$ python3 -q
>>> import numpy as np
>>> np.set_printoptions(precision=3, suppress=True, linewidth=160, floatmode="fixed")
>>> X = np.array([[0, 0, 0, 1, 1],
...     [0, 0, 1, 1, 1],
...     [0, 1, 0, 1, 0],
...     [1, 1, 1, 0, 0],
...     [1, 1, 0, 0, 0]])
>>> X
array([[0, 0, 0, 1, 1],
       [0, 0, 1, 1, 1],
       [0, 1, 0, 1, 0],
       [1, 1, 1, 0, 0],
       [1, 1, 0, 0, 0]])
>>> X @ X
array([[2, 2, 1, 0, 0],
       [2, 3, 1, 1, 0],
       [1, 1, 2, 1, 1],
       [0, 1, 1, 3, 2],
       [0, 0, 1, 2, 2]])
>>> low = np.diag(X.sum(axis=1)) - X
>>> low @ np.ones(5)
array([0.000, 0.000, 0.000, 0.000, 0.000])
>>> np.round(np.linalg.eigvalsh(low), 3) + 0
array([0.000, 1.382, 2.382, 3.618, 4.618])
>>> (np.linalg.eigvalsh(low) < 1e-8).sum()
np.int64(1)
>>> B = X / np.sqrt((X ** 2).mean(axis=1, keepdims=True))
>>> np.linalg.matrix_rank(X - X.mean(axis=1, keepdims=True))
np.int64(3)
>>> np.linalg.matrix_rank(B) == np.linalg.matrix_rank(X)
np.True_
>>> f, v = X[3], X[2]
>>> f @ f
np.int64(3)
>>> f @ v
np.int64(1)
>>> p = (f @ v) / (f @ f) * f
>>> p
array([0.333, 0.333, 0.333, 0.000, 0.000])
>>> arr = np.load("arr.npy")
>>> arr
array([[1, 0, 0, 0, 0, 0],
       [2, 1, 0, 0, 0, 0],
       [2, 0, 1, 0, 0, 0],
       [0, 0, 2, 1, 0, 0],
       [1, 1, 2, 0, 1, 0],
       [1, 2, 1, 0, 2, 1]])
>>> # triangular, det is the product of the diagonal
>>> [int(np.linalg.matrix_rank(np.linalg.matrix_power(arr, p))) for p in range(1, 7)]
[6, 6, 6, 6, 6, 6]
>>> np.prod(np.diag(arr)), np.round(np.linalg.det(arr), 3)
(np.int64(1), np.float64(1.0))
>>> np.sort(np.linalg.eigvals(arr))
array([1.000, 1.000, 1.000, 1.000, 1.000, 1.000])
>>> A = np.array([[10, -2, 4],
...     [-10, 2, -4],
...     [10, -2, 4],
...     [-10, 2, -4],
...     [0, 0, 0],
...     [5, -1, 2]])
>>> rng = np.random.default_rng(68704)
>>> B = A + rng.integers(-2, 3, (6, 1)) @ rng.integers(-2, 3, (1, 3))
>>> B
array([[12, -4,  6],
       [-9,  1, -3],
       [12, -4,  6],
       [-9,  1, -3],
       [ 2, -2,  2],
       [ 6, -2,  3]])
>>> np.abs(B - A).sum(axis=1)
array([6, 3, 6, 3, 6, 3])
>>> Uu, sv, vt = np.linalg.svd(A)
>>> vecs = vt[:(sv > 1e-8).sum()]
>>> vec = A[2] + 2 * A[1] + rng.integers(2) * np.eye(3)[2]
>>> vec
array([-10.000,   2.000,  -4.000])
>>> np.linalg.matrix_rank(np.vstack([A, vec]))
np.int64(1)
>>> np.allclose(vecs.T @ vecs @ vec, vec)
True
>>> np.round(np.linalg.norm(vec - vecs.T @ vecs @ vec), 3)
np.float64(0.0)
>>> vecs.T @ vecs
array([[ 0.833, -0.167,  0.333],
       [-0.167,  0.033, -0.067],
       [ 0.333, -0.067,  0.133]])
>>> [round(float(x), 3) for x in np.linalg.svd(A, compute_uv=False)[:3]]
[22.583, 0.0, 0.0]
>>> np.unravel_index(np.abs(A).argmax(), A.shape)
(np.int64(0), np.int64(0))
>>> K = np.load("data.npy")
>>> K
array([[1.000, 0.700, 0.490, 0.343],
       [0.700, 1.000, 0.700, 0.490],
       [0.490, 0.700, 1.000, 0.700],
       [0.343, 0.490, 0.700, 1.000]])
>>> ev, vecs = np.linalg.eig(K)
>>> np.sort(np.linalg.eigvals(np.linalg.inv(K)))
array([0.367, 1.326, 3.143, 4.929])
>>> round(np.prod(ev), 3)
np.float64(0.133)
>>> np.sort(np.linalg.eigvals(K.T))
array([0.203, 0.318, 0.754, 2.725])
>>> ev
array([2.725, 0.754, 0.318, 0.203])
>>> vec = np.ones(4)
>>> for _ in range(7):
...     vec = K @ vec
...     vec /= np.linalg.norm(vec)
...     print(round(vec @ K @ vec, 3))
... 
2.725
2.725
2.725
2.725
2.725
2.725
2.725
>>> np.round(np.linalg.eigvalsh(K)[-1], 3)
np.float64(2.725)
>>> vec
array([0.461, 0.536, 0.536, 0.461])
>>> ang = np.radians(180)
>>> Rm = np.eye(4)
>>> Rm[2, 2] = Rm[1, 1] = np.cos(ang)
>>> Rm[2, 1], Rm[1, 2] = -np.sin(ang), np.sin(ang)
>>> Rm.round(3) + 0
array([[ 1.000,  0.000,  0.000,  0.000],
       [ 0.000, -1.000,  0.000,  0.000],
       [ 0.000,  0.000, -1.000,  0.000],
       [ 0.000,  0.000,  0.000,  1.000]])
>>> B = K @ Rm.T
>>> np.abs(B - K).max(axis=0)
array([0.000, 2.000, 2.000, 0.000])
>>> np.allclose(np.linalg.norm(K, axis=1), np.linalg.norm(B, axis=1))
True
>>> np.round(np.linalg.det(K), 3)
np.float64(0.133)
>>> (K + K.T) / 2
array([[1.000, 0.700, 0.490, 0.343],
       [0.700, 1.000, 0.700, 0.490],
       [0.490, 0.700, 1.000, 0.700],
       [0.343, 0.490, 0.700, 1.000]])
>>> np.sort(np.abs(np.linalg.eigvals(K)))
array([0.203, 0.318, 0.754, 2.725])
>>> np.trace(K)
np.float64(4.0)
>>> np.allclose(K, K.T)
True
>>> (K - K.T) / 2
array([[0.000, 0.000, 0.000, 0.000],
       [0.000, 0.000, 0.000, 0.000],
       [0.000, 0.000, 0.000, 0.000],
       [0.000, 0.000, 0.000, 0.000]])
>>> np.round(np.abs(np.linalg.eigvals(K)).max(), 3)
np.float64(2.725)
>>> W0 = np.load("x.npy")
>>> W0
array([[0, 0, 0],
       [0, 2, 0],
       [0, 0, 0],
       [0, 0, 0],
       [0, 0, 0]])
>>> Uu, sv, vt = np.linalg.svd(W0)
>>> sv
array([2.000, 0.000, 0.000])
>>> B = Uu[:, :1] @ np.diag(sv[:1]) @ vt[:1]
>>> B
array([[0.000, 0.000, 0.000],
       [0.000, 2.000, 0.000],
       [0.000, 0.000, 0.000],
       [0.000, 0.000, 0.000],
       [0.000, 0.000, 0.000]])
>>> np.linalg.matrix_rank(B)
np.int64(1)
>>> np.round(np.linalg.norm(W0 - B) / np.linalg.norm(W0), 3)
np.float64(0.0)
>>> W0.sum(axis=0)
array([0, 2, 0])
>>> W0.mean(axis=0)
array([0.000, 0.400, 0.000])
>>> np.unravel_index(np.abs(W0).argmax(), W0.shape)
(np.int64(1), np.int64(1))
>>> np.linalg.matrix_rank(W0)
np.int64(1)
>>> np.count_nonzero(W0)
np.int64(1)
>>> W0 - W0[0]
array([[0, 0, 0],
       [0, 2, 0],
       [0, 0, 0],
       [0, 0, 0],
       [0, 0, 0]])
>>> W0.shape
(5, 3)
>>> W0.T @ W0
array([[0, 0, 0],
       [0, 4, 0],
       [0, 0, 0]])
>>> np.linalg.svd(W0, compute_uv=False)
array([2.000, 0.000, 0.000])
>>> W0[:, 1] @ W0[:, 0]
np.int64(0)
>>> np.linalg.norm(W0, axis=0)
array([0.000, 2.000, 0.000])
>>> def softmax(z):
...     e = np.exp(z - z.max(axis=-1, keepdims=True))
...     return e / e.sum(axis=-1, keepdims=True)
... 
>>> softmax(W0[0])
array([0.333, 0.333, 0.333])
>>> softmax(W0[0] + 2)
array([0.333, 0.333, 0.333])
>>> softmax(W0).sum(axis=1)
array([1.000, 1.000, 1.000, 1.000, 1.000])
>>> S = W0 @ W0.T / np.sqrt(3)
>>> softmax(S)[0] @ W0
array([0.000, 0.400, 0.000])
>>> softmax(S + np.triu(np.full(S.shape, -np.inf), 1))
array([[1.000, 0.000, 0.000, 0.000, 0.000],
       [0.090, 0.910, 0.000, 0.000, 0.000],
       [0.333, 0.333, 0.333, 0.000, 0.000],
       [0.250, 0.250, 0.250, 0.250, 0.000],
       [0.200, 0.200, 0.200, 0.200, 0.200]])
>>> softmax(S).round(6).argmax(axis=1)
array([0, 1, 0, 0, 0])
>>> Uu, sv, vt = np.linalg.svd(W0)
>>> vecs = vt[:(sv > 1e-8).sum()]
>>> vec = W0[0] + 2 * W0[2] + rng.integers(2) * np.eye(3)[2]
>>> vec
array([0.000, 0.000, 1.000])
>>> np.allclose(vecs.T @ vecs @ vec, vec)
False
>>> mat = np.load("test11.npy")
>>> mat
array([[0.924, 0.084, 0.252],
       [0.084, 0.008, 0.023],
       [0.252, 0.023, 0.069]])
>>> rank = np.linalg.matrix_rank(mat)
>>> rank
np.int64(1)
>>> ns = np.linalg.svd(mat)[2][rank:].T
>>> [int(np.linalg.matrix_rank(np.delete(mat, i, axis=0))) for i in range(3)]
[1, 1, 1]
>>> ns @ ns.T
array([[ 0.076, -0.084, -0.252],
       [-0.084,  0.992, -0.023],
       [-0.252, -0.023,  0.931]])
>>> np.linalg.matrix_rank(mat.T @ mat), np.linalg.matrix_rank(mat @ mat.T)
(np.int64(1), np.int64(1))
>>> [int(np.linalg.matrix_rank(mat[:, :j + 1])) for j in range(3)]
[1, 1, 1]
>>> f = np.array([2, -1, -1])
>>> np.array([np.convolve(row, f, "same") for row in mat])
array([[-0.756, -0.504, -0.336],
       [-0.069, -0.046, -0.031],
       [-0.206, -0.137, -0.092]])
>>> np.polyval(f, mat[0])
array([-0.217, -1.070, -1.125])
>>> np.correlate(mat[0], mat[1], "full")
array([0.021, 0.009, 0.084, 0.009, 0.021])
>>> np.convolve(mat[0], f)
array([ 1.847, -0.756, -0.504, -0.336, -0.252])
>>> np.linalg.matrix_rank(mat, rtol=0.1)
np.int64(1)
>>> vec = np.array([3, 2, 2])
>>> h1 = np.maximum(mat @ vec, 0)
>>> np.flatnonzero(h1 > 1e-9)
array([0, 1, 2])
>>> P = np.triu(np.array([[-6, -5, -1], [9, 6, -9], [3, -4, 2]]), 1) + np.eye(3)
>>> B = P @ mat @ np.linalg.inv(P)
>>> B
array([[   0.252,    1.282,   11.863],
       [  -2.183,  -11.115, -102.809],
       [   0.252,    1.282,   11.863]])
>>> P @ mat - mat @ P
array([[-0.672,  4.557,  1.496],
       [-2.267,  0.214, -0.466],
       [ 0.000,  1.260,  0.458]])
>>> np.round(np.poly(B), 3) + 0
array([ 1.000, -1.000,  0.000,  0.000])
>>> np.round(np.linalg.det(B), 3)
np.float64(0.0)
>>> F = np.load("mat.npy")
>>> F
array([[ 1.020,  2.000,  1.000, -2.000,  1.000],
       [ 1.000, -0.980,  0.000,  2.000,  1.000],
       [ 0.000,  0.000,  2.020,  0.000,  2.000],
       [ 0.000, -2.000, -2.000,  0.020, -1.000],
       [ 1.000,  2.000,  1.000, -2.000,  1.020]])
>>> vec = np.array([0, 2, 2, 1, 2])
>>> target = F @ vec
>>> target
array([ 6.000,  2.040,  8.040, -9.980,  6.040])
>>> np.round(np.linalg.solve(F, target + F[:, 2]), 3) + 0
array([0.000, 2.000, 3.000, 1.000, 2.000])
>>> np.round(np.linalg.solve(F, 3 * target), 3) + 0
array([0.000, 6.000, 6.000, 3.000, 6.000])
>>> np.abs(np.linalg.svd(F)[2][-1])
array([0.451, 0.293, 0.591, 0.071, 0.597])
>>> np.linalg.cond(F) > 100
np.True_
>>> np.argsort(-np.linalg.norm(F, axis=0).round(6), kind="stable")[:3]
array([1, 3, 2])
>>> B = np.array([[2, 2, 1], [1, 1, 1], [0, 2, 0], [0, 0, 0], [2, 1, 0]])
>>> np.vstack([F, B.T]).shape
(8, 5)
>>> np.einsum("ij->j", F)
array([ 3.020,  1.020,  2.020, -1.980,  4.020])
>>> np.linalg.matrix_rank(F @ B)
np.int64(3)
>>> np.linalg.matrix_rank(np.vstack([F, B.T]))
np.int64(5)
>>> np.einsum("ik,kj->ji", F, B)
array([[ 6.040,  3.020,  4.000, -4.000,  6.040],
       [ 7.040,  2.020,  6.040, -7.000,  7.020],
       [ 3.020,  0.020,  0.000, -2.000,  3.000]])
>>> np.einsum("ik,kj->ij", F, B)
array([[ 6.040,  7.040,  3.020],
       [ 3.020,  2.020,  0.020],
       [ 4.000,  6.040,  0.000],
       [-4.000, -7.000, -2.000],
       [ 6.040,  7.020,  3.000]])
>>> P = np.triu(np.array([[1, -1, 1, -1, -1],
...     [2, 2, -1, 1, 1],
...     [-2, -2, -1, 1, 2],
...     [-1, 1, 1, 1, 1],
...     [-2, 1, 1, 1, 2]]), 1) + np.eye(5)
>>> B = P @ F @ np.linalg.inv(P)
>>> np.poly(B)
array([  1.000,  -3.100,  -3.756, -15.767,  28.635,  -0.566])
>>> np.round(np.trace(B), 3), np.trace(F)
(np.float64(3.1), np.float64(3.1))
>>> B
array([[ -0.980,   2.000,   7.000, -12.000,  -3.000],
       [  2.000,   1.020,  -4.000,   5.000,   3.000],
       [  2.000,   4.000,   4.020, -10.000,   3.000],
       [  1.000,   1.000,  -1.000,  -0.980,   3.000],
       [  1.000,   3.000,   3.000,  -7.000,   0.020]])
